$ python3 -q
>>> import numpy as np
>>> import numpy.linalg as la
>>> np.set_printoptions(precision=1, suppress=True, linewidth=160, sign=" ")
>>> def rd(a):
...     return np.round(a, 1) + 0
... 
>>> data = np.array([[-3, -3, -3, -3], [1, 2, 1, 2], [-12, -12, -3, -3], [4, 8, 1, 2]])
>>> print(data)
[[ -3  -3  -3  -3]
 [  1   2   1   2]
 [-12 -12  -3  -3]
 [  4   8   1   2]]
>>> def softmax(z):
...     e = np.exp(z - z.max(axis=-1, keepdims=True))
...     return e / e.sum(axis=-1, keepdims=True)
... 
>>> print(rd(softmax(10 * data[2])))
[ 0.   0.   0.5  0.5]
>>> print(rd(softmax(data[2] + 5)))
[ 0.   0.   0.5  0.5]
>>> print(rd(softmax(data).sum(axis=1)))
[ 1.  1.  1.  1.]
>>> scores = data @ data.T / np.sqrt(4)
>>> print(rd(softmax(scores + np.triu(np.full(scores.shape, -np.inf), 1))))
[[ 1.  0.  0.  0.]
 [ 0.  1.  0.  0.]
 [ 0.  0.  1.  0.]
 [ 0.  0.  0.  1.]]
>>> q = data.astype(float).copy()
>>> for j in range(4):
...     q[:, j] -= q[:, :j] @ (q[:, :j].T @ q[:, j])
...     q[:, j] /= la.norm(q[:, j])
... 
>>> print(rd(q.T @ q))
[[ 1.  0.  0.  0.]
 [ 0.  1.  0.  0.]
 [ 0.  0.  1.  0.]
 [ 0.  0.  0.  1.]]
>>> print(rd(q))
[[-0.2  0.1 -0.9  0.3]
 [ 0.1  0.2  0.3  0.9]
 [-0.9  0.3  0.2 -0.1]
 [ 0.3  0.9 -0.1 -0.2]]
>>> Y = data / np.sqrt((data ** 2).mean(axis=1, keepdims=True))
>>> print(rd(data - data.mean(axis=1, keepdims=True)))
[[ 0.   0.   0.   0. ]
 [-0.5  0.5 -0.5  0.5]
 [-4.5 -4.5  4.5  4.5]
 [ 0.2  4.2 -2.8 -1.8]]
>>> print(la.matrix_rank(Y) == la.matrix_rank(data))
True
>>> print(rd(Y[2]))
[-1.4 -1.4 -0.3 -0.3]
